>>> import numpy as np
>>> np.set_printoptions(precision=3, suppress=True, linewidth=120)
>>> J = np.loadtxt("case3.csv", delimiter=",")
>>> print(J)
[[ -1.  -2.   2.   2.   2.]
 [  0.  -3.   4.   3.   2.]
 [  2.  -3.   3.   5.   3.]
 [  3.  -4.   2.   7.   3.]
 [  3.  -6.   0.   6.   2.]
 [  3.  -7.  -1.   4.   1.]
 [  4.  -9.  -3.   6.   0.]
 [  6.  -9.  -5.   8.   0.]
 [  5.  -9.  -5.  10.   1.]
 [  6.  -7.  -3.  10.   0.]
 [  7.  -8.  -4.   9.  -1.]
 [  7.  -8.  -4.  11.  -3.]
 [  7.  -6.  -5.  13.  -3.]
 [  5.  -5.  -3.  12.  -1.]
 [  3.  -6.  -1.  11.   0.]
 [  4.  -8.  -3.  11.   1.]
 [  3.  -9.  -2.  10.   3.]
 [  5. -10.  -2.  10.   4.]
 [  4.  -9.  -2.  11.   3.]
 [  2.  -8.  -3.  12.   3.]
 [  2. -10.  -1.  14.   4.]
 [  3. -11.   1.  12.   2.]
 [  5. -10.   3.  11.   2.]
 [  7. -12.   5.  12.   0.]
 [  6. -11.   3.  10.   0.]
 [  5. -11.   3.   9.   0.]
 [  3. -11.   1.   9.   2.]
 [  4. -13.   2.   9.   3.]
 [  6. -12.   4.   8.   5.]
 [  7. -12.   4.   8.   7.]
 [  8. -14.   2.   7.   5.]
 [  7. -14.   3.   9.   3.]
 [  9. -16.   3.   7.   3.]
 [  8. -15.   4.   5.   1.]
 [  7. -17.   6.   3.   2.]
 [  8. -15.   4.   1.   3.]
 [  7. -17.   5.   3.   3.]
 [  9. -15.   3.   3.   5.]
 [ 10. -17.   5.   3.   7.]
 [  9. -19.   6.   3.   5.]
 [ 10. -20.   8.   4.   7.]
 [  9. -22.   7.   3.   8.]
 [  9. -23.   9.   1.   8.]
 [  7. -21.   8.  -1.   6.]]
>>> M2 = np.c_[J[:, :4] @ np.array([[0, 1, 1, -2], [-1, 1, -2, 1], [1, 0, -1, 0], [2, 0, -1, -1]]), np.array([0, -1, 2, -1, -2, -1, 0, -3, -1, -3, -1, -1, 2, 3, 1, 1, 1, 2, -1, 2, -3, 3, 3, -2, 3, 3, 0, 2, 0, 0, 0, 3, -3, 2, -1, 1, -2, -3, -3, -3, 0, 0, -2, 0])]
>>> print(M2)
[[  8.  -3.  -1.  -2.   0.]
 [ 13.  -3.  -1.  -6.  -1.]
 [ 16.  -1.   0. -12.   2.]
 [ 20.  -1.   2. -17.  -1.]
 [ 18.  -3.   9. -18.  -2.]
 [ 14.  -4.  14. -17.  -1.]
 [ 18.  -5.  19. -23.   0.]
 [ 20.  -3.  21. -29.  -3.]
 [ 24.  -4.  18. -29.  -1.]
 [ 24.  -1.  13. -29.  -3.]
 [ 22.  -1.  18. -31.  -1.]
 [ 26.  -1.  16. -33.  -1.]
 [ 27.   1.  11. -33.   2.]
 [ 26.   0.   6. -27.   3.]
 [ 27.  -3.   5. -23.   1.]
 [ 27.  -4.  12. -27.   1.]
 [ 27.  -6.  13. -25.   1.]
 [ 28.  -5.  17. -30.   2.]
 [ 29.  -5.  13. -28.  -1.]
 [ 29.  -6.   9. -24.   2.]
 [ 37.  -8.   9. -28.  -3.]
 [ 36.  -8.  12. -29.   3.]
 [ 35.  -5.  11. -31.   3.]
 [ 41.  -5.  14. -38.  -2.]
 [ 34.  -5.  15. -33.   3.]
 [ 32.  -6.  15. -30.   3.]
 [ 30.  -8.  15. -26.   0.]
 [ 33.  -9.  19. -30.   2.]
 [ 32.  -6.  18. -32.   0.]
 [ 32.  -5.  19. -34.   0.]
 [ 30.  -6.  27. -37.   0.]
 [ 35.  -7.  23. -37.   3.]
 [ 33.  -7.  31. -41.  -3.]
 [ 29.  -7.  29. -36.   2.]
 [ 29. -10.  32. -34.  -1.]
 [ 21.  -7.  33. -32.   1.]
 [ 28. -10.  33. -34.  -2.]
 [ 24.  -6.  33. -36.  -3.]
 [ 28.  -7.  36. -40.  -3.]
 [ 31. -10.  38. -40.  -3.]
 [ 36. -10.  38. -44.   0.]
 [ 35. -13.  43. -43.   0.]
 [ 34. -14.  45. -42.  -2.]
 [ 27. -14.  42. -34.   0.]]
>>> print(np.linalg.matrix_rank(np.c_[J, M2]))
6
>>> print(np.linalg.norm(np.linalg.qr(J)[0].T @ M2, axis=0) ** 2 / ((M2 ** 2).sum(axis=0) + 1e-12))
[1.    1.    1.    1.    0.216]
>>> print(np.linalg.matrix_rank(M2))
5
>>> print(np.round(np.linalg.lstsq(J, M2[:, 0])[0], 3) + 0)
[ 0. -1.  1.  2.  0.]
>>> x = np.array([8, 1, 2, -3, -3])
>>> rhs = J @ x
>>> print(rhs)
[-18. -10.  -5.  -6.  -6.   0.  -1.   5. -12.   5.  16.  16.  10.  -4. -17. -18. -28. -16. -23. -43. -50. -27.  -3.
  18.  13.   8. -18. -13.   5.   7.  18.  12.  32.  39.  36.  45.  31.  39.  43.  41.  43.  31.  40.  36.]
>>> print(np.round(np.linalg.pinv(J) @ J, 3) + 0)
[[1. 0. 0. 0. 0.]
 [0. 1. 0. 0. 0.]
 [0. 0. 1. 0. 0.]
 [0. 0. 0. 1. 0.]
 [0. 0. 0. 0. 1.]]
>>> try:
...     np.linalg.solve(J, rhs)
... except np.linalg.LinAlgError as e:
...     print("failed:", e)
... 
failed: Last 2 dimensions of the array must be square
>>> rng = np.random.default_rng(99)
>>> rhs = rhs + 0.05 * rng.normal(size=44)
>>> print(rhs)
[-17.996 -10.023  -4.997  -5.966  -6.088   0.084  -1.023   4.97  -12.052   5.047  16.034  16.062  10.045  -3.987
 -16.984 -17.953 -28.044 -16.002 -22.981 -43.023 -49.964 -27.018  -2.966  18.007  13.023   7.924 -18.043 -12.933
   5.009   6.996  18.048  12.038  31.998  38.968  36.098  45.035  30.921  39.042  43.038  41.041  42.98   31.074
  39.963  36.061]
>>> c, *_ = np.linalg.lstsq(J, rhs)
>>> print(np.round(J.T @ (rhs - J @ c), 3) + 0)
[0. 0. 0. 0. 0.]
>>> print(c.round())
[ 8.  1.  2. -3. -3.]
>>> gram = np.cov(J, rowvar=False)
>>> print(np.median(J, axis=0))
[  6.  -10.5   2.    8.    2.5]
>>> print(gram.shape)
(5, 5)
>>> print(np.linalg.eigvalsh(gram)[::-1])
[50.497 11.314  4.82   2.917  1.491]
>>> print(J.std(axis=0))
[2.633 5.165 3.822 3.778 2.633]
>>> print(np.polyfit(J[:, 4], J[:, 0], 1))
[0.338 4.671]
>>> print(np.argwhere(np.triu(np.abs(np.corrcoef(J.T)) > 0.8, 1)))
[]
>>> Ac = (J - J.mean(axis=0)) / J.std(axis=0)
>>> print(np.argwhere(np.abs(Ac) > 2))
[[ 0  0]
 [ 1  0]
 [11  4]
 [12  4]
 [41  1]
 [41  4]
 [42  1]
 [42  4]
 [43  3]]
>>> c = np.linalg.lstsq(np.delete(Ac, 0, axis=1), Ac[:, 0])[0]
>>> print(np.abs(c).argmax())
0
>>> arr = np.load("dump.npy")
>>> print(arr)
[[ 0.012  0.071  0.01  -0.028 -0.046  0.03  -0.009  0.054  0.004  0.013]
 [ 0.071  0.483 -0.094 -0.12  -0.255  0.033 -0.105  0.338  0.169  0.044]
 [ 0.01  -0.094  0.503  0.045  0.171  0.392  0.05   0.154 -0.109  0.135]
 [-0.028 -0.12   0.045  0.222  0.31  -0.077 -0.046  0.027  0.224  0.01 ]
 [-0.046 -0.255  0.171  0.31   0.469 -0.028 -0.03   0.005  0.233  0.031]
 [ 0.03   0.033  0.392 -0.077 -0.028  0.369  0.051  0.157 -0.174  0.114]
 [-0.009 -0.105  0.05  -0.046 -0.03   0.051  0.053 -0.099 -0.145 -0.006]
 [ 0.054  0.338  0.154  0.027  0.005  0.157 -0.099  0.39   0.226  0.103]
 [ 0.004  0.169 -0.109  0.224  0.233 -0.174 -0.145  0.226  0.451  0.012]
 [ 0.013  0.044  0.135  0.01   0.031  0.114 -0.006  0.103  0.012  0.048]]
>>> # projection: eigenvalues are 0 or 1
>>> print(round(np.trace(np.linalg.pinv(arr) @ arr), 3))
3.0
>>> print(np.allclose(arr[:-1].T @ np.linalg.lstsq(arr[:-1].T, arr[-1])[0], arr[-1]))
True
>>> x = np.array([0, 4, 9, 0, 5, 2, 4, 4, 9, 4])
>>> print(arr @ arr @ x)
[ 0.465  2.5    6.164  3.308  4.93   3.971 -1.531  6.686  4.945  2.465]
>>> print(np.eye(10) - arr)
[[ 0.988 -0.071 -0.01   0.028  0.046 -0.03   0.009 -0.054 -0.004 -0.013]
 [-0.071  0.517  0.094  0.12   0.255 -0.033  0.105 -0.338 -0.169 -0.044]
 [-0.01   0.094  0.497 -0.045 -0.171 -0.392 -0.05  -0.154  0.109 -0.135]
 [ 0.028  0.12  -0.045  0.778 -0.31   0.077  0.046 -0.027 -0.224 -0.01 ]
 [ 0.046  0.255 -0.171 -0.31   0.531  0.028  0.03  -0.005 -0.233 -0.031]
 [-0.03  -0.033 -0.392  0.077  0.028  0.631 -0.051 -0.157  0.174 -0.114]
 [ 0.009  0.105 -0.05   0.046  0.03  -0.051  0.947  0.099  0.145  0.006]
 [-0.054 -0.338 -0.154 -0.027 -0.005 -0.157  0.099  0.61  -0.226 -0.103]
 [-0.004 -0.169  0.109 -0.224 -0.233  0.174  0.145 -0.226  0.549 -0.012]
 [-0.013 -0.044 -0.135 -0.01  -0.031 -0.114  0.006 -0.103 -0.012  0.952]]
>>> M2 = np.array([[0], [1], [0], [1], [-1], [-1], [0]])
>>> W2 = np.array([[7, 4, 1, 4, 8, 6, 3]])
>>> W0 = M2 @ W2 + 0.1 * rng.normal(size=(7, 7))
>>> print(W0)
[[ 0.029  0.17  -0.039  0.07   0.084 -0.032  0.001]
 [ 6.959  4.048  1.069  3.971  8.035  5.942  2.948]
 [-0.192 -0.117 -0.067  0.011  0.152  0.027  0.009]
 [ 7.035  3.86   1.005  3.913  7.943  6.204  3.185]
 [-6.902 -3.946 -0.95  -4.097 -8.126 -5.967 -3.045]
 [-7.078 -4.008 -1.007 -3.981 -8.074 -5.998 -3.124]
 [ 0.123  0.152 -0.11   0.043 -0.022  0.011  0.006]]
>>> print(np.sort(np.abs(np.linalg.eigvals(W0))))
[0.074 0.108 0.132 0.291 0.291 0.372 6.188]
>>> W0.inv()
Traceback (most recent call last):
  File "<python-input-45>", line 1, in <module>
    W0.inv()
    ^^^^^^
AttributeError: 'numpy.ndarray' object has no attribute 'inv'
>>> r0 = np.array([-3, 3, -3, -1, -2, 3, 2])
>>> M2 = W0 + np.outer(r0, np.eye(7)[5])
>>> print(round(float(np.linalg.det(M2) / np.linalg.det(W0)), 3), round(1 + np.linalg.solve(W0, r0)[5], 3))
19.434 19.434
>>> print(np.linalg.matrix_rank(np.linalg.inv(M2) - np.linalg.inv(W0), tol=1e-8))
1
>>> F = np.loadtxt("m.csv", delimiter=",")
>>> print(F)
[[ 0.32   1.925 -1.145  0.261 -0.854 -0.17  -0.322  0.192  1.401 -0.129 -1.071  1.15   0.548]
 [-1.104 -0.995  0.088 -0.623 -1.23  -0.677 -0.865 -1.662  0.204 -0.237  1.282 -0.758  0.075]
 [ 0.593 -1.211  1.853  0.769  0.725  0.52  -0.325  0.924 -0.772  0.148 -1.475 -0.992 -0.506]
 [-0.303  0.842 -0.573  0.499  0.658 -1.546  0.986  0.126  0.502  0.022  0.435  0.42  -0.588]
 [-0.804 -2.054  0.264 -0.062  1.329  0.884  1.121 -0.246 -1.721 -1.099  2.553 -1.17  -0.245]
 [ 1.09   0.803  0.59   0.999  0.585  0.718 -1.14   0.609 -1.278  0.322 -2.626  0.443  0.65 ]
 [ 0.142  0.734  0.538 -0.787 -1.221 -0.71  -0.254 -0.504  0.433  0.369 -0.841 -0.157 -0.346]
 [ 0.518  0.96   0.514 -0.667 -0.228 -0.025 -1.456  0.335 -1.162  0.687 -2.788  0.772  0.223]
 [ 1.179  2.021 -0.298  0.451  0.735  0.904 -1.49   1.696 -0.908  0.613 -3.535  1.814  1.202]
 [-0.379 -0.87   1.581  0.57  -0.507 -0.756 -0.904  0.071 -0.368  0.195 -0.935 -0.66  -0.573]
 [-1.187 -0.783 -1.37  -1.163 -0.661 -0.353  0.407 -1.639  0.444 -0.752  3.105 -0.458  0.524]
 [ 0.034 -1.15   0.795 -1.135 -0.925  0.195  0.018 -0.254  0.062  0.022  0.673 -0.831 -0.691]
 [ 0.549 -1.347  1.837  0.139  1.415  1.88  -1.118  1.789 -2.521 -0.672 -1.883 -0.047  0.451]
 [-0.385  1.002 -1.316  1.491  1.121 -1.551  0.669  0.223 -0.01  -0.814  1.285  0.834 -0.469]]
>>> Q, r_ = np.linalg.qr(F)
>>> print(np.allclose(r_.T @ r_, F.T @ F))
True
>>> print(round(float(np.trace(Q @ Q.T)), 3))
13.0
>>> M2 = F / np.sqrt((F ** 2).mean(axis=1, keepdims=True))
>>> print(np.linalg.norm(M2, axis=1))
[3.606 3.606 3.606 3.606 3.606 3.606 3.606 3.606 3.606 3.606 3.606 3.606 3.606 3.606]
>>> print(np.linalg.matrix_rank(M2) == np.linalg.matrix_rank(F))
True
>>> print(M2[10])
[-0.968 -0.638 -1.117 -0.948 -0.539 -0.288  0.332 -1.336  0.362 -0.613  2.532 -0.373  0.427]
>>> P = F @ np.linalg.solve(F.T @ F, F.T)
>>> print(np.diag(P))
[0.975 0.848 0.989 0.703 0.964 0.935 0.978 0.941 0.938 0.995 0.965 0.812 1.    0.957]
>>> print(round(float(np.linalg.norm(F) ** 2 / np.linalg.norm(F, 2) ** 2), 3))
1.961
>>> print(round(np.linalg.norm(F[6] - F[3]), 3))
3.377
>>> print(np.linalg.norm(F, axis=1).argmax())
8
>>> print(np.round(F[6] @ F[3], 3))
-0.149
>>> print(np.round(np.linalg.norm(F[6], 1), 3), round(float(np.linalg.norm(F[6], np.inf)), 3))
7.036 1.221
>>> X = np.load("out13.npy")
>>> print(X)
[[2 2 0 3 0 0 0 0 0 3 0 0 0 0 0]
 [0 1 0 0 0 0 0 2 0 3 0 0 0 0 0]
 [0 0 2 0 3 0 2 0 0 0 1 0 1 0 3]
 [0 0 0 3 0 0 0 0 0 3 0 0 0 0 0]
 [0 0 2 0 0 0 0 0 0 0 2 0 1 0 2]
 [0 0 0 0 0 1 0 0 2 0 0 0 0 2 0]
 [0 0 2 0 1 0 3 0 0 0 3 0 2 0 0]
 [1 3 0 2 0 0 0 0 0 0 0 2 0 0 0]
 [0 0 0 0 0 0 0 0 3 0 0 0 0 3 0]
 [1 3 0 3 0 0 0 0 0 1 0 2 0 0 0]
 [0 0 2 0 2 0 1 0 0 0 3 0 0 0 3]
 [2 2 0 1 0 0 0 3 0 0 0 3 0 0 0]
 [0 0 2 0 2 0 0 0 0 0 1 0 1 0 3]
 [0 0 0 0 0 1 0 0 3 0 0 0 0 2 0]
 [0 0 0 0 3 0 3 0 0 0 3 0 0 0 2]]
>>> # null space of dimension 1
>>> print(round(np.trace(np.linalg.pinv(X) @ X), 3))
14.0
>>> print(np.linalg.lstsq(X[:-1].T, X[-1])[2])
13
>>> print(np.unique(X.round(6), axis=0).shape)
(15, 15)
>>> E = np.load("data.npy")
>>> print(E)
[[0.1   0.    0.1   0.    0.1   0.05  0.    0.05  0.    0.1   0.1   0.15  0.1   0.15 ]
 [0.083 0.125 0.    0.083 0.083 0.042 0.083 0.125 0.042 0.083 0.042 0.042 0.083 0.083]
 [0.074 0.037 0.074 0.111 0.037 0.111 0.    0.037 0.074 0.074 0.111 0.074 0.111 0.074]
 [0.    0.1   0.05  0.05  0.1   0.05  0.15  0.05  0.1   0.    0.    0.15  0.05  0.15 ]
 [0.083 0.083 0.    0.125 0.042 0.083 0.042 0.125 0.083 0.042 0.083 0.042 0.042 0.125]
 [0.    0.056 0.056 0.    0.056 0.167 0.111 0.056 0.167 0.    0.056 0.167 0.111 0.   ]
 [0.    0.    0.053 0.053 0.    0.158 0.211 0.    0.158 0.053 0.053 0.053 0.053 0.158]
 [0.048 0.    0.    0.048 0.095 0.143 0.095 0.095 0.095 0.095 0.    0.143 0.    0.143]
 [0.    0.048 0.143 0.    0.048 0.    0.048 0.143 0.19  0.095 0.    0.    0.143 0.143]
 [0.053 0.053 0.    0.053 0.053 0.158 0.105 0.053 0.    0.158 0.053 0.    0.105 0.158]
 [0.065 0.097 0.097 0.032 0.097 0.    0.097 0.    0.097 0.097 0.129 0.097 0.032 0.065]
 [0.053 0.105 0.105 0.053 0.053 0.158 0.    0.158 0.    0.053 0.053 0.158 0.053 0.   ]
 [0.    0.053 0.158 0.105 0.105 0.    0.053 0.105 0.105 0.053 0.    0.053 0.211 0.   ]
 [0.083 0.042 0.125 0.042 0.042 0.042 0.125 0.083 0.125 0.    0.083 0.125 0.042 0.042]]
>>> # a transition matrix
>>> print(np.allclose(E @ E.T, E.T @ E))
False
>>> print(np.sort(np.abs(np.linalg.eigvals(E))))
[0.042 0.052 0.052 0.097 0.097 0.115 0.127 0.127 0.167 0.188 0.188 0.219 0.219 1.   ]
>>> print(np.allclose(E, E.T))
False
>>> assert E == E.T
Traceback (most recent call last):
  File "<python-input-78>", line 1, in <module>
    assert E == E.T
           ^^^^^^^^
ValueError: The truth value of an array with more than one element is ambiguous. Use a.any() or a.all()
>>> print(np.round(np.linalg.det(E), 3))
-0.0
